$ ipython --no-banner

In [1]: import numpy as np

In [2]: import numpy.linalg as la

In [3]: np.set_printoptions(precision=3, suppress=True, linewidth=200)

In [4]: mat = np.loadtxt("block12.csv", delimiter=",")

In [5]: mat
Out[5]: 
array([[2., 9., 6., 3., 8., 1., 4., 9., 4., 9., 6.],
       [6., 2., 9., 6., 3., 8., 1., 4., 9., 4., 9.],
       [9., 6., 2., 9., 6., 3., 8., 1., 4., 9., 4.],
       [4., 9., 6., 2., 9., 6., 3., 8., 1., 4., 9.],
       [9., 4., 9., 6., 2., 9., 6., 3., 8., 1., 4.],
       [4., 9., 4., 9., 6., 2., 9., 6., 3., 8., 1.],
       [1., 4., 9., 4., 9., 6., 2., 9., 6., 3., 8.],
       [8., 1., 4., 9., 4., 9., 6., 2., 9., 6., 3.],
       [3., 8., 1., 4., 9., 4., 9., 6., 2., 9., 6.],
       [6., 3., 8., 1., 4., 9., 4., 9., 6., 2., 9.],
       [9., 6., 3., 8., 1., 4., 9., 4., 9., 6., 2.]])

In [6]: blk = np.stack([mat, -1 * mat, mat[::-1]])

In [7]: blk.sum(axis=0)
Out[7]: 
array([[9., 6., 3., 8., 1., 4., 9., 4., 9., 6., 2.],
       [6., 3., 8., 1., 4., 9., 4., 9., 6., 2., 9.],
       [3., 8., 1., 4., 9., 4., 9., 6., 2., 9., 6.],
       [8., 1., 4., 9., 4., 9., 6., 2., 9., 6., 3.],
       [1., 4., 9., 4., 9., 6., 2., 9., 6., 3., 8.],
       [4., 9., 4., 9., 6., 2., 9., 6., 3., 8., 1.],
       [9., 4., 9., 6., 2., 9., 6., 3., 8., 1., 4.],
       [4., 9., 6., 2., 9., 6., 3., 8., 1., 4., 9.],
       [9., 6., 2., 9., 6., 3., 8., 1., 4., 9., 4.],
       [6., 2., 9., 6., 3., 8., 1., 4., 9., 4., 9.],
       [2., 9., 6., 3., 8., 1., 4., 9., 4., 9., 6.]])

In [8]: la.matrix_rank(blk)
Out[8]: array([11, 11, 11])

In [9]: la.norm(blk, axis=(1, 2))
Out[9]: array([68.374, 68.374, 68.374])

In [10]: np.einsum("bij,cij->bc", blk, blk)
Out[10]: 
array([[ 4675., -4675.,  3721.],
       [-4675.,  4675., -3721.],
       [ 3721., -3721.,  4675.]])

In [11]: (blk @ mat.T).shape
Out[11]: (3, 11, 11)

In [12]: q, evecs = la.qr(mat[:, :5])[0], la.qr(mat[:, 5:])[0]

In [13]: sig = la.svd(q.T @ evecs, compute_uv=False)

In [14]: np.degrees(np.arccos(sig.clip(0, 1)))
Out[14]: array([ 7.484, 12.426, 12.9  , 44.257, 50.96 ])

In [15]: round(la.norm(q @ q.T - evecs @ evecs.T, 2), 3)
Out[15]: np.float64(1.0)

In [16]: M2 = np.array([[0, -5, 2, -2, 2],
    ...:     [-5, 0, -3, -3, -2],
    ...:     [0, 4, -5, 5, 0],
    ...:     [-3, -4, 1, -3, 3],
    ...:     [1, 0, -1, -4, -1]])

In [17]: m1 = M2 + M2.T

In [18]: m1
Out[18]: 
array([[  0, -10,   2,  -5,   3],
       [-10,   0,   1,  -7,  -2],
       [  2,   1, -10,   6,  -1],
       [ -5,  -7,   6,  -6,  -1],
       [  3,  -2,  -1,  -1,  -2]])

In [19]: rng = np.random.default_rng(68695)

In [20]: M2 = m1 + rng.integers(-2, 3, (5, 3)) @ rng.integers(-2, 3, (3, 5))

In [21]: M2
Out[21]: 
array([[  2,  -4,   3,  -9,  -1],
       [-12,  -2,   0,  -6,   0],
       [ -2,   5, -12,   2,  -1],
       [ -5,  -5,   8,  -9,  -2],
       [  3,   2,  -5,  -1,  -4]])

In [22]: np.abs(M2 - m1).sum(axis=1)
Out[22]: array([17,  8, 14,  8, 10])

In [23]: M2 - m1
Out[23]: 
array([[ 2,  6,  1, -4, -4],
       [-2, -2, -1,  1,  2],
       [-4,  4, -2, -4,  0],
       [ 0,  2,  2, -3, -1],
       [ 0,  4, -4,  0, -2]])

In [24]: la.matrix_rank(M2 - m1, tol=1e-8)
Out[24]: np.int64(3)

In [25]: q, evecs = la.qr(m1[:, :1])[0], la.qr(m1[:, 1:])[0]

In [26]: sig = la.svd(q.T @ evecs, compute_uv=False)

In [27]: round(float(la.norm(q @ q.T - evecs @ evecs.T, 2)), 3)
Out[27]: 1.0

In [28]: (sig > 0.9).sum()
Out[28]: np.int64(1)

In [29]: sig
Out[29]: array([0.901])

In [30]: np.degrees(np.arccos(sig.clip(0, 1)))
Out[30]: array([25.684])

In [31]: x = np.array([3, -2, 1, 2, -3])

In [32]: target = m1 @ x

In [33]: target
Out[33]: array([  3, -37,   9,  -4,  16])

In [34]: la.solve(m1, 5 * target)
Out[34]: array([ 15., -10.,   5.,  10., -15.])

In [35]: la.solve(m1, target[:-1])
ValueError: solve1: Input operand 1 has a mismatch in its core dimension 0, with gufunc signature (m,m),(m)->(m) (size 4 is different from 5)


In [36]: lab = rng.permutation(5)

In [37]: lab
Out[37]: array([2, 3, 0, 4, 1])

In [38]: M2 = m1[lab][:, lab]

In [39]: np.sort(np.abs(la.eigvals(M2)))
Out[39]: array([ 2.337,  3.477,  8.085, 11.081, 19.856])

In [40]: np.diag(M2)
Out[40]: array([-10,  -6,   0,  -2,   0])

In [41]: np.allclose(M2, m1)
Out[41]: False

In [42]: np.trace(M2)
Out[42]: np.int64(-18)

In [43]: F = np.array([[1, 0, 0], [0, 3, 0], [0, 0, 2]])

In [44]: F
Out[44]: 
array([[1, 0, 0],
       [0, 3, 0],
       [0, 0, 2]])

In [45]: x = np.array([-1, 3, -1])

In [46]: target = F @ x

In [47]: target
Out[47]: array([-1,  9, -2])

In [48]: la.solve(F, target[:-1])
ValueError: solve1: Input operand 1 has a mismatch in its core dimension 0, with gufunc signature (m,m),(m)->(m) (size 2 is different from 3)


In [49]: la.solve(F, target)
Out[49]: array([-1.,  3., -1.])

In [50]: la.solve(F.T, F[1])
Out[50]: array([0., 1., 0.])

In [51]: la.solve(F, F[:, 1])
Out[51]: array([0., 1., 0.])

In [52]: [int(la.matrix_rank(la.matrix_power(F, p))) for p in range(1, 4)]
Out[52]: [3, 3, 3]

In [53]: la.matrix_power(F - np.diag(np.diag(F)), 3)
Out[53]: 
array([[0, 0, 0],
       [0, 0, 0],
       [0, 0, 0]])

In [54]: np.prod(np.diag(F)), np.round(la.det(F), 3)
Out[54]: (np.int64(6), np.float64(6.0))

In [55]: x = np.array([0, -7, 4])

In [56]: la.norm(F @ x) <= la.norm(F, 2) * la.norm(x) + 1e-9
Out[56]: np.True_

In [57]: (F @ x).argmax()
Out[57]: np.int64(2)

In [58]: F @ (2 * x)
Out[58]: array([  0, -42,  16])

In [59]: np.sign((F @ x).round(6))
Out[59]: array([ 0, -1,  1])

In [60]: F @ np.eye(3)[1]
Out[60]: array([0., 3., 0.])

In [61]: F @ np.ones(3)
Out[61]: array([1., 3., 2.])

In [62]: (F * x).sum(axis=1)
Out[62]: array([  0, -21,   8])

In [63]: F @ x
Out[63]: array([  0, -21,   8])

In [64]: x = np.ones(3)

In [65]: for _ in range(4):
    ...:     x = F @ x
    ...:     x /= la.norm(x)
    ...:     print(round(x @ F @ x, 3))
    ...: 
2.571
2.816
2.917
2.962

In [66]: round(la.eigvalsh(F)[-1], 3)
Out[66]: np.float64(3.0)

In [67]: hat = np.triu(np.array([[9, 9, 4], [0, 0, 8], [0, 3, 7]]), 1) + np.eye(3)

In [68]: M2 = hat @ F @ la.inv(hat)

In [69]: np.trace(M2), np.trace(F)
Out[69]: (np.float64(6.0), np.int64(6))

In [70]: la.matrix_rank(M2)
Out[70]: np.int64(3)

In [71]: M2
Out[71]: 
array([[   1.,   18., -140.],
       [   0.,    3.,   -8.],
       [   0.,    0.,    2.]])
